$ python -q
>>> import numpy as np
>>> from numpy import linalg as LA
>>> np.set_printoptions(precision=3, suppress=True, linewidth=200)
>>> def rnd(a):
...     return np.round(a, 3) + 0
... 
>>> m1 = np.load("data.npy")
>>> m1
array([[ 0, -2,  4,  4,  0,  4,  0,  4,  2],
       [ 0, -2, 15,  6, -6,  1, -1,  8,  7],
       [-3, -5, 18,  9, -7, -1, -3,  6,  9],
       [-5, -3, 11,  9, -7, -4,  0,  2,  2],
       [-1,  1, 13,  3, -9, -6,  0,  4,  4],
       [-1,  0,  4,  3, -3, -1,  1,  2,  0],
       [ 2,  2, 14,  4, -8,  0,  2, 10,  4],
       [-6, -5, 17, 11, -9, -5, -2,  3,  6],
       [-2, -1,  8,  3, -5, -4, -1,  1,  3],
       [ 2, -1,  7,  3, -1,  5,  0,  7,  4]])
>>> # rank 4
>>> left, s, Vt = LA.svd(m1)
>>> print(np.argmax(s[:-1] / (s[1:] + 1e-6)) + 1)
4
>>> B = left[:, :4] @ np.diag(s[:4]) @ Vt[:4]
>>> rnd(np.abs(m1 - B).max())
np.float64(0.0)
>>> rnd(LA.norm(m1 - B, 2)), rnd(s[4])
(np.float64(0.0), np.float64(0.0))
>>> rnd(LA.norm(m1 - B) / LA.norm(m1))
np.float64(0.0)
>>> LA.matrix_rank(B)
np.int64(4)
>>> print(rnd(LA.norm(m1, "nuc")))
84.033
>>> rnd(LA.norm(m1, axis=1))
array([ 8.485, 20.396, 24.799, 17.578, 18.138,  6.403, 20.1  , 25.02 , 11.402, 12.41 ])
>>> rnd(LA.norm(m1, 1)), rnd(LA.norm(m1, np.inf))
(np.float64(111.0), np.float64(64.0))
>>> rnd(LA.norm(m1[1] - m1[8]))
np.float64(12.41)
>>> m1[1] @ m1[8]
np.int64(196)
>>> print(rnd(LA.norm(m1, axis=0)))
[ 9.165  8.602 38.328 19.672 19.875 11.705  4.472 17.292 15.199]
>>> x = np.array([1, 1, 3, 1, -1, -1, 0, 1, 3])
>>> m1 @ np.eye(9)[6]
array([ 0., -1., -3.,  0.,  0.,  1.,  2., -2., -1.,  0.])
>>> (m1 * x).sum(axis=1)
array([20, 83, 96, 53, 73, 20, 80, 86, 43, 40])
>>> m1 @ np.ones(9)
array([16., 28., 23.,  5.,  9.,  5., 30., 10.,  2., 26.])
>>> print(m1 @ (2 * x))
[ 40 166 192 106 146  40 160 172  86  80]
>>> m1 @ x
array([20, 83, 96, 53, 73, 20, 80, 86, 43, 40])
>>> np.einsum("ij,j->i", m1, x)
array([20, 83, 96, 53, 73, 20, 80, 86, 43, 40])
>>> LA.norm(m1 @ x) <= LA.norm(m1, 2) * LA.norm(x) + 1e-9
np.True_
>>> rank = LA.matrix_rank(m1)
>>> rank
np.int64(4)
>>> ns = LA.svd(m1)[2][rank:].T
>>> [int(LA.matrix_rank(m1[:, :j + 1])) for j in range(9)]
[1, 2, 3, 4, 4, 4, 4, 4, 4]
>>> np.allclose(m1 @ ns, 0)
True
>>> K = np.load("out1.npy")
>>> K
array([[2, 0, 0, 0, 0, 0, 0, 0, 0, 0, 0, 0],
       [1, 0, 0, 0, 0, 0, 0, 0, 0, 0, 0, 0],
       [3, 3, 2, 0, 0, 0, 0, 0, 0, 0, 0, 0],
       [2, 0, 1, 0, 0, 0, 0, 0, 0, 0, 0, 0],
       [0, 1, 2, 0, 1, 0, 0, 0, 0, 0, 0, 0],
       [2, 1, 0, 0, 3, 1, 0, 0, 0, 0, 0, 0],
       [2, 2, 2, 0, 1, 3, 2, 0, 0, 0, 0, 0],
       [3, 0, 3, 3, 0, 3, 2, 2, 0, 0, 0, 0],
       [3, 3, 2, 1, 0, 0, 3, 2, 0, 0, 0, 0],
       [3, 3, 2, 2, 3, 2, 3, 3, 0, 1, 0, 0],
       [2, 2, 2, 3, 1, 2, 3, 2, 2, 2, 3, 0],
       [0, 2, 0, 1, 2, 3, 3, 0, 3, 3, 2, 1]])
>>> # triangular: eigenvalues sit on the diagonal
>>> u, g = K[5], K[10]
>>> u @ u
np.int64(15)
>>> u @ g
np.int64(11)
>>> pr = (u @ g) / (u @ u) * u
>>> print(rnd(g - pr))
[ 0.533  1.267  2.     3.    -1.2    1.267  3.     2.     2.     2.     3.     0.   ]
>>> rnd((g - pr) @ u)
np.float64(0.0)
>>> left, s, Vt = LA.svd(K)
>>> np.argmax(s[:-1] / (s[1:] + 1e-6)) + 1
np.int64(11)
>>> rnd(s)
array([14.812,  6.658,  4.551,  3.699,  3.146,  2.77 ,  2.248,  1.032,  0.981,  0.477,  0.021,  0.   ])
>>> B = left[:, :11] @ np.diag(s[:11]) @ Vt[:11]
>>> LA.matrix_rank(B)
np.int64(11)
>>> rnd(np.abs(K - B).max())
np.float64(0.0)
>>> LA.matrix_rank(K, rtol=0.05)
np.int64(9)
>>> rnd(np.sort(LA.eigvals(K)))
array([0., 0., 0., 1., 1., 1., 1., 2., 2., 2., 2., 3.])
>>> print(np.prod(np.diag(K)), rnd(LA.det(K)))
0 0.0
>>> LA.matrix_rank(K - K[0, 0] * np.eye(12))
np.int64(11)
>>> B = np.array([[-1, 0],
...     [-1, 0],
...     [1, 0],
...     [2, -2],
...     [2, 0],
...     [-1, 1],
...     [2, 0],
...     [1, 1],
...     [-2, 0],
...     [-2, 0],
...     [1, 2],
...     [0, -2]])
>>> B.T @ K.T
array([[-2, -1, -4, -1,  3,  2,  1,  9,  6, 11,  7, -3],
       [ 0,  0,  0,  0,  0,  1,  3, -1,  0,  1,  4,  3]])
>>> print(np.einsum("ik,kj->ij", K, B))
[[-2  0]
 [-1  0]
 [-4  0]
 [-1  0]
 [ 3  0]
 [ 2  1]
 [ 1  3]
 [ 9 -1]
 [ 6  0]
 [11  1]
 [ 7  4]
 [-3  3]]
>>> np.einsum("ik,kj->ji", K, B)
array([[-2, -1, -4, -1,  3,  2,  1,  9,  6, 11,  7, -3],
       [ 0,  0,  0,  0,  0,  1,  3, -1,  0,  1,  4,  3]])
>>> np.vstack([K, B.T]).shape
(14, 12)
>>> mat = np.loadtxt("dump.csv", delimiter=",")
>>> rnd(mat)
array([[ 0.309,  0.   ,  0.   ,  0.   , -0.951,  0.   ],
       [ 0.   ,  1.   ,  0.   ,  0.   ,  0.   ,  0.   ],
       [ 0.   ,  0.   ,  1.   ,  0.   ,  0.   ,  0.   ],
       [ 0.   ,  0.   ,  0.   ,  1.   ,  0.   ,  0.   ],
       [ 0.951,  0.   ,  0.   ,  0.   ,  0.309,  0.   ],
       [ 0.   ,  0.   ,  0.   ,  0.   ,  0.   ,  1.   ]])
>>> # keeps lengths
>>> print(mat[:, 1] @ mat[:, 5])
0.0
>>> rnd(LA.pinv(mat))
array([[ 0.309,  0.   ,  0.   ,  0.   ,  0.951,  0.   ],
       [ 0.   ,  1.   ,  0.   ,  0.   ,  0.   ,  0.   ],
       [ 0.   ,  0.   ,  1.   ,  0.   ,  0.   ,  0.   ],
       [ 0.   ,  0.   ,  0.   ,  1.   ,  0.   ,  0.   ],
       [-0.951,  0.   ,  0.   ,  0.   ,  0.309,  0.   ],
       [ 0.   ,  0.   ,  0.   ,  0.   ,  0.   ,  1.   ]])
>>> rnd(mat @ mat.T)
array([[1., 0., 0., 0., 0., 0.],
       [0., 1., 0., 0., 0., 0.],
       [0., 0., 1., 0., 0., 0.],
       [0., 0., 0., 1., 0., 0.],
       [0., 0., 0., 0., 1., 0.],
       [0., 0., 0., 0., 0., 1.]])
>>> rnd(LA.norm(mat, axis=0))
array([1., 1., 1., 1., 1., 1.])
>>> rnd(LA.svd(mat, compute_uv=False))
array([1., 1., 1., 1., 1., 1.])
